% python3 -q
>>> import numpy as np
>>> np.set_printoptions(precision=4, suppress=True, linewidth=200, legacy="1.25")
>>> F = np.loadtxt("w.csv", delimiter=",")
>>> print(F)
[[ 4.5463  4.5254 -0.0223  1.5065  1.5263  4.4921  2.9927  3.0054  4.4994]
 [ 6.8271  6.8293 -0.0251  2.2898  2.2871  6.8904  4.5706  4.5831  6.8459]
 [-5.6778 -5.676  -0.0208 -1.8763 -1.889  -5.6953 -3.8167 -3.8028 -5.6863]
 [ 1.6244  1.6681 -0.0298  0.5339  0.5632  1.6966  1.0829  1.1321  1.638 ]
 [-7.2236 -7.2692  0.0114 -2.4238 -2.3921 -7.2215 -4.8171 -4.8101 -7.2537]
 [ 1.6019  1.5786  0.0053  0.5181  0.5611  1.592   1.068   1.1051  1.5983]
 [ 1.4657  1.4548 -0.0231  0.4633  0.4858  1.5061  0.9978  1.0015  1.4594]
 [ 1.6479  1.6302  0.0055  0.5325  0.5481  1.653   1.0814  1.0527  1.635 ]
 [ 1.4105  1.4079 -0.0119  0.4584  0.4495  1.3786  0.8909  0.9203  1.4117]
 [-3.5442 -3.5412  0.0224 -1.1461 -1.1571 -3.4993 -2.3215 -2.3401 -3.5609]
 [-0.4239 -0.4182 -0.0115 -0.1578 -0.1021 -0.4001 -0.2858 -0.2356 -0.4197]
 [-1.1983 -1.1959  0.0059 -0.4128 -0.3936 -1.2067 -0.8284 -0.7784 -1.1787]
 [ 0.4257  0.4276  0.0058  0.172   0.1332  0.4447  0.2945  0.3038  0.401 ]
 [ 0.3002  0.3054  0.0331  0.1208  0.0771  0.3271  0.2285  0.1884  0.3125]
 [-3.0798 -3.0506 -0.0174 -1.0235 -0.9968 -3.0455 -2.0565 -2.0125 -3.0412]
 [ 4.464   4.4916  0.0069  1.5047  1.4899  4.4841  2.9837  2.9537  4.5042]
 [ 3.6738  3.6423 -0.0027  1.2289  1.2219  3.6936  2.4178  2.4352  3.6253]
 [-2.0724 -2.0445  0.023  -0.7053 -0.6968 -2.0558 -1.396  -1.3538 -2.0603]
 [-4.6627 -4.6484  0.0097 -1.5327 -1.5515 -4.6647 -3.0819 -3.1258 -4.6512]
 [ 3.2229  3.2077 -0.0215  1.0902  1.0577  3.2248  2.1742  2.1605  3.1587]
 [-2.0903 -2.0482 -0.0028 -0.6548 -0.7018 -2.0765 -1.3667 -1.373  -2.0493]
 [ 1.4828  1.482   0.0265  0.4562  0.4608  1.5203  1.029   0.9751  1.5074]
 [ 4.6681  4.6466 -0.0386  1.548   1.5628  4.64    3.0901  3.1106  4.6608]
 [ 1.1136  1.1009  0.0099  0.3267  0.3501  1.1327  0.7476  0.7185  1.0998]
 [-3.0382 -3.0557 -0.0149 -0.9832 -1.03   -3.0536 -2.0182 -2.0205 -3.043 ]
 [-4.4726 -4.5348 -0.0297 -1.5169 -1.523  -4.5092 -2.9853 -2.986  -4.5097]]
>>> Xc = (F - F.mean(axis=0)) / F.std(axis=0)
>>> print(Xc.std(axis=0))
[1. 1. 1. 1. 1. 1. 1. 1. 1.]
>>> coef = np.linalg.lstsq(np.delete(Xc, 0, axis=1), Xc[:, 0])[0]
>>> print(round(1 - np.var(Xc[:, 0] - np.delete(Xc, 0, axis=1) @ coef), 4))
1.0
>>> print(coef)
[ 0.4437 -0.002  -0.035   0.0782  0.0342  0.3037 -0.0341  0.2089]
>>> F @ F
Traceback (most recent call last):
  File "<python-input-9>", line 1, in <module>
    F @ F
    ~~^~~
ValueError: matmul: Input operand 1 has a mismatch in its core dimension 0, with gufunc signature (n?,k),(k,m?)->(n?,m?) (size 26 is different from 9)
>>> gram = F.T @ F
>>> print((F @ F.T).shape)
(26, 26)
>>> print(np.diag(gram))
[316.3685 316.5488   0.01    34.9875  35.1174 317.2264 140.3575 140.3644 316.1358]
>>> print(np.linalg.svd(F, compute_uv=False) ** 2)
[1617.0335    0.0213    0.0193    0.0136    0.0106    0.0061    0.0056    0.0036    0.0024]
>>> W2 = F[[8, 16]].astype(float)
>>> for _ in range(7):
...     labels = np.linalg.norm(F[:, None] - W2, axis=-1).argmin(axis=1)
...     W2 = np.array([F[labels == j].mean(axis=0) for j in range(2)])
... 
>>> print(labels)
[1 1 0 1 0 1 1 1 1 0 1 0 1 1 0 1 1 0 0 1 0 1 1 1 0 0]
>>> print(W2[1] - W2[0])
[ 6.0842  6.0802 -0.0045  2.0146  2.0252  6.0951  4.0541  4.0485  6.0745]
>>> print(np.abs(W2[1] - W2[0]).argmax())
5
>>> U, sigma, Vt = np.linalg.svd(F)
>>> print(np.argmax(sigma[:-1] / (sigma[1:] + 1e-6)) + 1)
1
>>> out = U[:, :1] @ np.diag(sigma[:1]) @ Vt[:1]
>>> print(np.round(np.abs(F - out).max(), 4))
0.0526
>>> print(round(np.linalg.norm(F - out, 2), 4), np.round(sigma[1], 4))
0.146 0.146
>>> x0 = np.array([-2, 2, -1, 0, -2, -2, 1, -1, 2])
>>> target = F @ x0
>>> print(np.round(np.linalg.lstsq(F, target)[0], 4) + 0)
[-2.  2. -1.  0. -2. -2.  1. -1.  2.]
>>> rng = np.random.default_rng(196)
>>> target = target + 0.1 * rng.normal(size=26)
>>> print(target)
[-3.0797 -4.5854  3.9422 -1.2504  4.4439 -1.1754 -1.2009 -1.1963 -0.9802  2.2994  0.0717  0.8782 -0.337  -0.2091  1.9817 -2.8227 -2.695   1.4466  3.1818 -2.2737  1.5919 -0.7146 -3.2043 -0.6858
  2.0132  2.9385]
>>> coef, *_ = np.linalg.lstsq(F, target)
>>> print(coef.round())
[-3.  3.  0. -0. -3. -2.  1. -1.  2.]
>>> labels = rng.integers(0, 3, 10)
>>> E = np.array([[-7, -8, 1, -8, 4, 2, 7, -1, 2, -1],
...     [-3, 7, -8, -9, -7, -9, -5, -3, 1, 5],
...     [-3, 1, -9, 9, 6, 4, -5, -8, 5, -5],
...     [-5, -5, 0, -7, -6, 1, -5, 9, -7, -8],
...     [9, 1, -9, -9, -9, 0, -3, -2, 7, -5],
...     [-3, 0, 1, -1, -1, 9, -7, 2, 3, -2],
...     [-6, -4, 7, -6, -6, -3, 3, -8, 7, -6],
...     [0, -8, 7, -5, 9, 2, 2, -7, -6, 3],
...     [0, 8, 3, -1, -4, 8, 5, -9, 9, 8],
...     [3, 6, 8, -1, 7, -6, 9, -8, -2, -3]]) * (labels[:, None] == labels)
>>> print(E)
[[-7 -8  0  0  0  0  7  0  2  0]
 [-3  7  0  0  0  0 -5  0  1  0]
 [ 0  0 -9  0  6  0  0 -8  0  0]
 [ 0  0  0 -7  0  1  0  0  0 -8]
 [ 0  0 -9  0 -9  0  0 -2  0  0]
 [ 0  0  0 -1  0  9  0  0  0 -2]
 [-6 -4  0  0  0  0  3  0  7  0]
 [ 0  0  7  0  9  0  0 -7  0  0]
 [ 0  8  0  0  0  0  5  0  9  0]
 [ 0  0  0 -1  0 -6  0  0  0 -3]]
>>> # 3 blocks once reordered
>>> print(np.sort(np.linalg.eigvals(E).real))
[-10.3805 -10.3805  -8.9409  -5.3617  -5.3617  -4.239   -1.7536   9.6946  11.3617  11.3617]
>>> print(E @ E)
[[  31  -12    0    0    0    0   22    0   45    0]
 [  30  101    0    0    0    0  -66    0  -25    0]
 [   0    0  -29    0 -180    0    0  116    0    0]
 [   0    0    0   56    0   50    0    0    0   78]
 [   0    0  148    0    9    0    0  104    0    0]
 [   0    0    0    0    0   92    0    0    0   -4]
 [  36   64    0    0    0    0   22    0   68    0]
 [   0    0 -193    0 -102    0    0  -25    0    0]
 [ -54  108    0    0    0    0   20    0  124    0]
 [   0    0    0   16    0  -37    0    0    0   29]]
>>> print(np.flatnonzero(np.linalg.matrix_power((E != 0) + (E.T != 0) + np.eye(10), 10)[4]))
[2 4 7]
>>> print((E != 0).astype(int))
[[1 1 0 0 0 0 1 0 1 0]
 [1 1 0 0 0 0 1 0 1 0]
 [0 0 1 0 1 0 0 1 0 0]
 [0 0 0 1 0 1 0 0 0 1]
 [0 0 1 0 1 0 0 1 0 0]
 [0 0 0 1 0 1 0 0 0 1]
 [1 1 0 0 0 0 1 0 1 0]
 [0 0 1 0 1 0 0 1 0 0]
 [0 1 0 0 0 0 1 0 1 0]
 [0 0 0 1 0 1 0 0 0 1]]
